>>> import numpy as np
>>> import numpy.linalg as la
>>> np.set_printoptions(precision=2, suppress=True, linewidth=100, legacy="1.25")
>>> rnd = lambda a: np.round(a, 2) + 0
>>> arr = np.array([[3, 1, 2, 0, 0, 2, 3, 2, 1, 0, 1, 2],
...     [1, 2, 2, 3, 3, 1, 1, 0, 1, 0, 0, 2],
...     [0, 0, 0, 2, 1, 0, 2, 0, 1, 2, 3, 1],
...     [3, 1, 0, 1, 1, 0, 3, 2, 1, 3, 3, 3],
...     [0, 2, 3, 0, 1, 2, 0, 3, 3, 0, 2, 3],
...     [0, 3, 3, 1, 3, 1, 1, 2, 3, 3, 1, 0],
...     [3, 2, 2, 1, 2, 3, 2, 0, 3, 3, 1, 1],
...     [2, 3, 1, 0, 0, 0, 3, 1, 3, 0, 2, 2],
...     [2, 1, 1, 1, 3, 0, 1, 1, 1, 3, 2, 1]])
>>> arr[-1] = arr[0] + -1 * arr[1]
>>> print(arr)
[[ 3  1  2  0  0  2  3  2  1  0  1  2]
 [ 1  2  2  3  3  1  1  0  1  0  0  2]
 [ 0  0  0  2  1  0  2  0  1  2  3  1]
 [ 3  1  0  1  1  0  3  2  1  3  3  3]
 [ 0  2  3  0  1  2  0  3  3  0  2  3]
 [ 0  3  3  1  3  1  1  2  3  3  1  0]
 [ 3  2  2  1  2  3  2  0  3  3  1  1]
 [ 2  3  1  0  0  0  3  1  3  0  2  2]
 [ 2 -1  0 -3 -3  1  2  2  0  0  1  0]]
>>> cov = arr.T @ arr
>>> print(rnd(la.svd(arr, compute_uv=False) ** 2))
[238.54  59.77  30.69  17.01  16.26   8.91   4.67   3.15   0.  ]
>>> print(np.allclose(cov, cov.T))
True
>>> print((arr @ arr.T).shape)
(9, 9)
>>> out = np.array([[-2, 1],
...     [-3, -1],
...     [-2, -9],
...     [3, 3],
...     [-6, 4],
...     [-2, 7],
...     [3, -7],
...     [-7, 3],
...     [-7, -3],
...     [8, 1],
...     [-7, 8],
...     [1, -4]])
>>> print(np.einsum("ij,ij->i", arr, arr))
[37 34 24 53 49 53 55 41 33]
>>> print(np.einsum("ik,kj->ij", arr, out))
[[-34 -20]
 [-25  -9]
 [ -5  15]
 [-18   6]
 [-75  -7]
 [-47  -7]
 [-28  -1]
 [-46 -29]
 [ -9 -11]]
>>> print(la.matrix_rank(arr @ out))
2
>>> print(la.matrix_rank(np.vstack([arr, out.T])))
10
>>> ang = np.radians(45)
>>> R = np.eye(12)
>>> R[1, 1] = R[11, 11] = np.cos(ang)
>>> R[1, 11], R[11, 1] = -np.sin(ang), np.sin(ang)
>>> print(rnd(R))
[[ 1.    0.    0.    0.    0.    0.    0.    0.    0.    0.    0.    0.  ]
 [ 0.    0.71  0.    0.    0.    0.    0.    0.    0.    0.    0.   -0.71]
 [ 0.    0.    1.    0.    0.    0.    0.    0.    0.    0.    0.    0.  ]
 [ 0.    0.    0.    1.    0.    0.    0.    0.    0.    0.    0.    0.  ]
 [ 0.    0.    0.    0.    1.    0.    0.    0.    0.    0.    0.    0.  ]
 [ 0.    0.    0.    0.    0.    1.    0.    0.    0.    0.    0.    0.  ]
 [ 0.    0.    0.    0.    0.    0.    1.    0.    0.    0.    0.    0.  ]
 [ 0.    0.    0.    0.    0.    0.    0.    1.    0.    0.    0.    0.  ]
 [ 0.    0.    0.    0.    0.    0.    0.    0.    1.    0.    0.    0.  ]
 [ 0.    0.    0.    0.    0.    0.    0.    0.    0.    1.    0.    0.  ]
 [ 0.    0.    0.    0.    0.    0.    0.    0.    0.    0.    1.    0.  ]
 [ 0.    0.71  0.    0.    0.    0.    0.    0.    0.    0.    0.    0.71]]
>>> out = arr @ R.T
>>> print(rnd(la.svd(arr, compute_uv=False)), rnd(la.svd(out, compute_uv=False)))
[15.44  7.73  5.54  4.12  4.03  2.98  2.16  1.77  0.  ] [15.44  7.73  5.54  4.12  4.03  2.98  2.16  1.77  0.  ]
>>> print(np.allclose(arr @ arr.T, out @ out.T))
True
>>> print(rnd(la.det(R)), rnd(np.trace(R)))
1.0 11.41
>>> print(rnd(out))
[[ 3.   -0.71  2.    0.    0.    2.    3.    2.    1.    0.    1.    2.12]
 [ 1.    0.    2.    3.    3.    1.    1.    0.    1.    0.    0.    2.83]
 [ 0.   -0.71  0.    2.    1.    0.    2.    0.    1.    2.    3.    0.71]
 [ 3.   -1.41  0.    1.    1.    0.    3.    2.    1.    3.    3.    2.83]
 [ 0.   -0.71  3.    0.    1.    2.    0.    3.    3.    0.    2.    3.54]
 [ 0.    2.12  3.    1.    3.    1.    1.    2.    3.    3.    1.    2.12]
 [ 3.    0.71  2.    1.    2.    3.    2.    0.    3.    3.    1.    2.12]
 [ 2.    0.71  1.    0.    0.    0.    3.    1.    3.    0.    2.    3.54]
 [ 2.   -0.71  0.   -3.   -3.    1.    2.    2.    0.    0.    1.   -0.71]]
>>> print(rnd(np.abs(out - arr).max(axis=0)))
[0.   2.71 0.   0.   0.   0.   0.   0.   0.   0.   0.   2.12]
>>> T = np.stack([arr, 5 * arr, arr[::-1]])
>>> print(T.shape)
(3, 9, 12)
>>> print((T @ arr.T).shape)
(3, 9, 9)
>>> print(T.sum(axis=0))
[[ 20   5  12  -3  -3  13  20  14   6   0   7  12]
 [  8  15  13  18  18   6   9   1   9   0   2  14]
 [  3   2   2  13   8   3  14   0   9  15  19   7]
 [ 18   9   3   7   9   1  19  14   9  21  19  18]
 [  0  14  21   0   7  14   0  21  21   0  14  21]
 [  3  19  18   7  19   6   9  14  19  21   9   3]
 [ 18  12  12   8  13  18  14   0  19  20   9   7]
 [ 13  20   8   3   3   1  19   6  19   0  12  14]
 [ 15  -5   2 -18 -18   8  15  14   1   0   7   2]]
>>> rk = la.matrix_rank(arr)
>>> print(rk)
8
>>> ns = la.svd(arr)[2][rk:].T
>>> print(la.matrix_rank(arr.T @ arr), la.matrix_rank(arr @ arr.T))
8 8
>>> print([int(la.matrix_rank(arr[:, :j + 1])) for j in range(12)])
[1, 2, 3, 4, 5, 6, 7, 8, 8, 8, 8, 8]
>>> J = np.load("sample0.npy")
>>> print(J)
[[ 0  0  1  0  0  0  0  0  0  0  0]
 [ 0  0  0  0  0  0  0  2  0  0  0]
 [ 0  0  0  0  0  0  0  0  0  0 -2]
 [ 0 -2  0  0  0  0  0  0  0  0  0]
 [ 0  0  0  0  0 -1  0  0  0  0  0]
 [ 0  0  0  0  0  0  1  0  0  0  0]
 [ 2  0  0  0  0  0  0  0  0  0  0]
 [ 0  0  0  0  1  0  0  0  0  0  0]
 [ 0  0  0 -1  0  0  0  0  0  0  0]
 [ 0  0  0  0  0  0  0  0  0  0  0]
 [ 0  0  0  0  0  0  0  0  0  0  0]]
>>> # row 10 repeats row 9
>>> x0 = np.array([1, 1, 2, 3, 0, 7, 7, 6, 9, 8, 8])
>>> h1 = np.maximum(J @ x0, 0)
>>> print(h1)
[ 2 12  0  0  0  7  2  0  0  0  0]
>>> print(rnd(np.tanh(J @ x0)))
[ 0.96  1.   -1.   -0.96 -1.    1.    0.96  0.   -1.    0.    0.  ]
>>> print(J * (h1 > 1e-9)[:, None])
[[0 0 1 0 0 0 0 0 0 0 0]
 [0 0 0 0 0 0 0 2 0 0 0]
 [0 0 0 0 0 0 0 0 0 0 0]
 [0 0 0 0 0 0 0 0 0 0 0]
 [0 0 0 0 0 0 0 0 0 0 0]
 [0 0 0 0 0 0 1 0 0 0 0]
 [2 0 0 0 0 0 0 0 0 0 0]
 [0 0 0 0 0 0 0 0 0 0 0]
 [0 0 0 0 0 0 0 0 0 0 0]
 [0 0 0 0 0 0 0 0 0 0 0]
 [0 0 0 0 0 0 0 0 0 0 0]]
>>> print(J[:, 3] @ J[:, 5])
0
>>> print(np.diff(J, axis=0))
[[ 0  0 -1  0  0  0  0  2  0  0  0]
 [ 0  0  0  0  0  0  0 -2  0  0 -2]
 [ 0 -2  0  0  0  0  0  0  0  0  2]
 [ 0  2  0  0  0 -1  0  0  0  0  0]
 [ 0  0  0  0  0  1  1  0  0  0  0]
 [ 2  0  0  0  0  0 -1  0  0  0  0]
 [-2  0  0  0  1  0  0  0  0  0  0]
 [ 0  0  0 -1 -1  0  0  0  0  0  0]
 [ 0  0  0  1  0  0  0  0  0  0  0]
 [ 0  0  0  0  0  0  0  0  0  0  0]]
>>> print(J - J[0])
[[ 0  0  0  0  0  0  0  0  0  0  0]
 [ 0  0 -1  0  0  0  0  2  0  0  0]
 [ 0  0 -1  0  0  0  0  0  0  0 -2]
 [ 0 -2 -1  0  0  0  0  0  0  0  0]
 [ 0  0 -1  0  0 -1  0  0  0  0  0]
 [ 0  0 -1  0  0  0  1  0  0  0  0]
 [ 2  0 -1  0  0  0  0  0  0  0  0]
 [ 0  0 -1  0  1  0  0  0  0  0  0]
 [ 0  0 -1 -1  0  0  0  0  0  0  0]
 [ 0  0 -1  0  0  0  0  0  0  0  0]
 [ 0  0 -1  0  0  0  0  0  0  0  0]]
>>> print(J.sum(axis=0))
[ 2 -2  1 -1  1 -1  1  2  0  0 -2]
>>> print(np.unravel_index(np.abs(J).argmax(), J.shape))
(1, 7)
>>> out = np.array([[0, -1, 1, 0, 2, 1, 1, 2, 1, 1, 2, -1],
...     [2, -2, 2, -1, 1, 1, 2, -1, -2, 0, -1, -1],
...     [-1, 1, -1, 2, 0, 0, 1, 2, -2, 2, -2, 0],
...     [-2, 1, 0, 2, -1, 2, -1, -1, 0, -1, -1, -2],
...     [1, 0, 0, 1, 2, 0, 0, 0, -1, -2, -2, -2],
...     [-1, 2, -1, -2, -2, -1, 2, 0, -2, -2, -2, -1],
...     [2, -2, 1, 0, 2, 1, 2, 1, 0, 2, 2, -2],
...     [2, -2, 0, -1, 1, -1, 1, 2, 0, -1, 0, -2],
...     [1, 0, -2, -2, 1, -1, 0, -1, 0, -1, 0, 2],
...     [2, 2, 0, 2, -2, 2, 0, 2, -1, -1, 0, -2],
...     [1, 2, 2, -2, -1, 2, -1, -2, -2, -1, 2, 2],
...     [2, 2, -1, 2, -2, 2, 1, 1, -1, -1, 1, -2]])
>>> out[-1] = out[0]
>>> data = out + 0.05 * np.eye(12)
>>> print(data)
[[ 0.05 -1.    1.    0.    2.    1.    1.    2.    1.    1.    2.   -1.  ]
 [ 2.   -1.95  2.   -1.    1.    1.    2.   -1.   -2.    0.   -1.   -1.  ]
 [-1.    1.   -0.95  2.    0.    0.    1.    2.   -2.    2.   -2.    0.  ]
 [-2.    1.    0.    2.05 -1.    2.   -1.   -1.    0.   -1.   -1.   -2.  ]
 [ 1.    0.    0.    1.    2.05  0.    0.    0.   -1.   -2.   -2.   -2.  ]
 [-1.    2.   -1.   -2.   -2.   -0.95  2.    0.   -2.   -2.   -2.   -1.  ]
 [ 2.   -2.    1.    0.    2.    1.    2.05  1.    0.    2.    2.   -2.  ]
 [ 2.   -2.    0.   -1.    1.   -1.    1.    2.05  0.   -1.    0.   -2.  ]
 [ 1.    0.   -2.   -2.    1.   -1.    0.   -1.    0.05 -1.    0.    2.  ]
 [ 2.    2.    0.    2.   -2.    2.    0.    2.   -1.   -0.95  0.   -2.  ]
 [ 1.    2.    2.   -2.   -1.    2.   -1.   -2.   -2.   -1.    2.05  2.  ]
 [ 0.   -1.    1.    0.    2.    1.    1.    2.    1.    1.    2.   -0.95]]
>>> out = la.inv(data)
>>> print(rnd(la.det(data) * la.det(out)))
1.0
>>> print(rnd(la.cond(data)))
696.26
>>> print(rnd(la.inv(out)))
[[ 0.05 -1.    1.    0.    2.    1.    1.    2.    1.    1.    2.   -1.  ]
 [ 2.   -1.95  2.   -1.    1.    1.    2.   -1.   -2.    0.   -1.   -1.  ]
 [-1.    1.   -0.95  2.    0.    0.    1.    2.   -2.    2.   -2.    0.  ]
 [-2.    1.    0.    2.05 -1.    2.   -1.   -1.    0.   -1.   -1.   -2.  ]
 [ 1.    0.    0.    1.    2.05  0.    0.    0.   -1.   -2.   -2.   -2.  ]
 [-1.    2.   -1.   -2.   -2.   -0.95  2.    0.   -2.   -2.   -2.   -1.  ]
 [ 2.   -2.    1.    0.    2.    1.    2.05  1.    0.    2.    2.   -2.  ]
 [ 2.   -2.    0.   -1.    1.   -1.    1.    2.05  0.   -1.    0.   -2.  ]
 [ 1.    0.   -2.   -2.    1.   -1.    0.   -1.    0.05 -1.    0.    2.  ]
 [ 2.    2.    0.    2.   -2.    2.    0.    2.   -1.   -0.95  0.   -2.  ]
 [ 1.    2.    2.   -2.   -1.    2.   -1.   -2.   -2.   -1.    2.05  2.  ]
 [ 0.   -1.    1.    0.    2.    1.    1.    2.    1.    1.    2.   -0.95]]
>>> print(np.allclose(out, data.T))
False
>>> out = data / np.sqrt((data ** 2).mean(axis=1, keepdims=True))
>>> print(la.matrix_rank(data - data.mean(axis=1, keepdims=True)))
11
>>> print(rnd(out[5]))
[-0.61  1.23 -0.61 -1.23 -1.23 -0.58  1.23  0.   -1.23 -1.23 -1.23 -0.61]
>>> print(rnd(la.norm(data, "nuc")))
48.7
>>> print(rnd(la.norm(data) ** 2 / la.norm(data, 2) ** 2))
3.24
>>> print(rnd(la.norm(data, 1)), rnd(la.norm(data, np.inf)))
17.95 20.05
>>> print(la.norm(data, axis=1).argmax())
10
>>> print(rnd(la.norm(data, 2)))
9.56
>>> print(rnd(la.norm(data[6], 1)), rnd(la.norm(data[6], np.inf)))
17.05 2.05
>>> print(data[6] @ data[9])
2.1
>>> f = np.array([-2, -2, -2, -4, -4, 6, -3, -6, -6, 7, 2, -8])
>>> out = data + np.outer(f, np.eye(12)[10])
>>> print(la.matrix_rank(out - data))
1
>>> print(out)
[[ 0.05 -1.    1.    0.    2.    1.    1.    2.    1.    1.    0.   -1.  ]
 [ 2.   -1.95  2.   -1.    1.    1.    2.   -1.   -2.    0.   -3.   -1.  ]
 [-1.    1.   -0.95  2.    0.    0.    1.    2.   -2.    2.   -4.    0.  ]
 [-2.    1.    0.    2.05 -1.    2.   -1.   -1.    0.   -1.   -5.   -2.  ]
 [ 1.    0.    0.    1.    2.05  0.    0.    0.   -1.   -2.   -6.   -2.  ]
 [-1.    2.   -1.   -2.   -2.   -0.95  2.    0.   -2.   -2.    4.   -1.  ]
 [ 2.   -2.    1.    0.    2.    1.    2.05  1.    0.    2.   -1.   -2.  ]
 [ 2.   -2.    0.   -1.    1.   -1.    1.    2.05  0.   -1.   -6.   -2.  ]
 [ 1.    0.   -2.   -2.    1.   -1.    0.   -1.    0.05 -1.   -6.    2.  ]
 [ 2.    2.    0.    2.   -2.    2.    0.    2.   -1.   -0.95  7.   -2.  ]
 [ 1.    2.    2.   -2.   -1.    2.   -1.   -2.   -2.   -1.    4.05  2.  ]
 [ 0.   -1.    1.    0.    2.    1.    1.    2.    1.    1.   -6.   -0.95]]
